$ python -q
>>> import numpy as np
>>> import numpy.linalg as la
>>> np.set_printoptions(precision=2, suppress=True, linewidth=120, legacy="1.25")
>>> F = np.loadtxt("x.csv", delimiter=",")
>>> print(F)
[[2. 2. 2. 0. 2. 0. 1. 0.]
 [2. 0. 2. 0. 0. 0. 0. 0.]
 [1. 1. 0. 0. 1. 0. 1. 0.]
 [0. 0. 0. 0. 0. 0. 0. 2.]
 [1. 1. 1. 0. 2. 0. 2. 0.]
 [0. 0. 0. 0. 0. 1. 0. 0.]
 [2. 0. 0. 0. 1. 0. 0. 0.]
 [0. 0. 0. 0. 0. 0. 0. 2.]]
>>> print(np.sort(la.eigvals(F).real))
[-1.56 -0.7  -0.7   0.    1.    1.07  2.    5.88]
>>> print(np.flatnonzero(la.matrix_power((F != 0) + (F.T != 0) + np.eye(8), 8)[0]))
[0 1 2 4 6]
>>> print(F @ F)
[[14.  8. 10.  0. 11.  0.  8.  0.]
 [ 6.  6.  4.  0.  6.  0.  4.  0.]
 [ 7.  3.  5.  0.  5.  0.  3.  0.]
 [ 0.  0.  0.  0.  0.  0.  0.  4.]
 [11.  5.  6.  0.  9.  0.  6.  0.]
 [ 0.  0.  0.  0.  0.  1.  0.  0.]
 [ 5.  5.  5.  0.  6.  0.  4.  0.]
 [ 0.  0.  0.  0.  0.  0.  0.  4.]]
>>> B = F / la.norm(F, axis=1, keepdims=True)
>>> gram = B @ B.T
>>> print((gram - 2 * np.eye(8)).round(6).argmax(axis=1))
[4 0 4 7 2 0 2 3]
>>> print(gram[0])
[1.   0.69 0.85 0.   0.88 0.   0.65 0.  ]
>>> print(np.argwhere(np.triu(np.abs(gram) > 0.95, 1)))
[[3 7]]
>>> print(gram)
[[1.   0.69 0.85 0.   0.88 0.   0.65 0.  ]
 [0.69 1.   0.35 0.   0.43 0.   0.63 0.  ]
 [0.85 0.35 1.   0.   0.9  0.   0.67 0.  ]
 [0.   0.   0.   1.   0.   0.   0.   1.  ]
 [0.88 0.43 0.9  0.   1.   0.   0.54 0.  ]
 [0.   0.   0.   0.   0.   1.   0.   0.  ]
 [0.65 0.63 0.67 0.   0.54 0.   1.   0.  ]
 [0.   0.   0.   1.   0.   0.   0.   1.  ]]
>>> print(round(np.degrees(np.arccos(np.clip(gram[0, 4], -1, 1))), 2))
28.65
>>> print((np.abs(gram) > 0.9).astype(int))
[[1 0 0 0 0 0 0 0]
 [0 1 0 0 0 0 0 0]
 [0 0 1 0 1 0 0 0]
 [0 0 0 1 0 0 0 1]
 [0 0 1 0 1 0 0 0]
 [0 0 0 0 0 1 0 0]
 [0 0 0 0 0 0 1 0]
 [0 0 0 1 0 0 0 1]]
>>> B = np.array([[0, 1, 1, 2, -1, 3, -3],
...     [1, -3, 1, -2, -1, 3, 3],
...     [3, 0, -2, 2, -1, 2, 2],
...     [0, -3, -1, 1, 3, 3, -1],
...     [-2, 1, -1, 2, -2, 1, 1],
...     [-3, 0, -2, -3, -2, -1, 3],
...     [2, -2, 3, 0, -1, 2, 3]])
>>> J = B + B.T
>>> print(J)
[[ 0  2  4  2 -3  0 -1]
 [ 2 -6  1 -5  0  3  1]
 [ 4  1 -4  1 -2  0  5]
 [ 2 -5  1  2  5  0 -1]
 [-3  0 -2  5 -4 -1  0]
 [ 0  3  0  0 -1 -2  5]
 [-1  1  5 -1  0  5  6]]
>>> evals, evecs = la.eigh(J)
>>> vec = np.array([-3, 2, -2, -1, 1, 0, -2])
>>> print(vec @ J @ vec)
66
>>> print(np.abs(J).sum(axis=1).max(), round(float(np.abs(evals).max()), 2))
19 11.86
>>> evals, evecs = la.eigvalsh(J)
Traceback (most recent call last):
  File "<python-input-23>", line 1, in <module>
    evals, evecs = la.eigvalsh(J)
    ^^^^^^^^^^^^
ValueError: too many values to unpack (expected 2)
>>> evals, evecs = la.eigh(J)
>>> print(np.unique(evals.round(6) + 0, return_counts=True)[1])
[1 1 1 1 1 1 1]
>>> print(la.svd(J, compute_uv=False))
[11.86 10.81  8.48  5.86  5.58  3.81  2.55]
>>> print((evals > 1e-8).sum(), (evals < -1e-8).sum())
3 4
>>> print(evals)
[-11.86  -8.48  -5.58  -2.55   3.81   5.86  10.81]
>>> print(np.abs(evecs[:, -1]))
[0.08 0.22 0.31 0.26 0.17 0.37 0.79]
>>> print(np.round(evecs @ np.diag(evals) @ evecs.T, 2) + 0)
[[ 0.  2.  4.  2. -3.  0. -1.]
 [ 2. -6.  1. -5.  0.  3.  1.]
 [ 4.  1. -4.  1. -2.  0.  5.]
 [ 2. -5.  1.  2.  5.  0. -1.]
 [-3.  0. -2.  5. -4. -1.  0.]
 [ 0.  3.  0.  0. -1. -2.  5.]
 [-1.  1.  5. -1.  0.  5.  6.]]
>>> print(np.abs(evecs[:, -1]).round(6).argmax())
6
>>> print(la.eigvalsh(J @ J))
[  6.5   14.53  31.18  34.29  71.98 116.87 140.65]
